In [1]: import numpy as np

In [2]: import numpy.linalg as la

In [3]: np.set_printoptions(precision=2, suppress=True, linewidth=140, legacy="1.25")

In [4]: arr = np.load("case2.npy")

In [5]: arr
Out[5]: 
array([[ 1.37, -4.7 , -0.49, -0.57,  0.22,  0.62],
       [ 0.74,  0.35, -4.62, -1.37,  0.92,  0.55],
       [-0.5 ,  0.51, -4.17,  1.44,  0.85, -2.06],
       [ 1.74, -1.64,  0.26,  0.35,  2.03,  3.87],
       [ 2.09,  2.26,  3.24, -2.05, -0.44,  0.75],
       [-0.37, -2.4 ,  0.57, -3.78,  2.09,  0.29],
       [ 2.19,  1.93, -1.96, -3.27, -0.67,  1.22],
       [-2.59,  1.65,  1.29,  3.66, -0.17, -0.69],
       [ 1.23, -2.12, -3.95, -0.28, -0.03,  1.83],
       [-3.97, -0.08,  1.06,  0.04,  1.66,  2.32],
       [ 1.86,  1.26,  1.37,  0.93, -1.1 ,  4.  ],
       [ 4.09,  0.63, -1.87,  2.05,  0.05,  0.39],
       [ 1.93, -0.58, -3.18,  2.59,  1.13,  1.68],
       [ 3.65,  0.75,  0.29, -2.66,  1.75,  0.93],
       [-2.15,  2.58, -2.03,  0.53,  1.49,  2.67],
       [-2.45, -1.91,  2.86, -0.61,  2.25, -1.3 ],
       [ 0.01,  1.62, -1.66, -4.16,  0.35, -1.49],
       [ 1.17,  0.  , -2.46, -1.64, -3.57, -1.49],
       [ 4.26,  0.59,  1.36, -2.03, -0.55,  0.44],
       [-0.17,  1.48,  0.88,  0.93,  1.85,  4.21],
       [ 3.26, -0.56, -0.26,  2.02, -3.07,  0.72],
       [-2.56,  3.27,  1.87, -0.89, -1.81, -0.42],
       [ 0.14, -2.1 ,  3.71, -0.5 , -1.92,  1.69]])

In [6]: arr.mean(axis=0)
Out[6]: array([ 0.65,  0.12, -0.34, -0.4 ,  0.14,  0.9 ])

In [7]: la.matrix_rank(arr)
Out[7]: 6
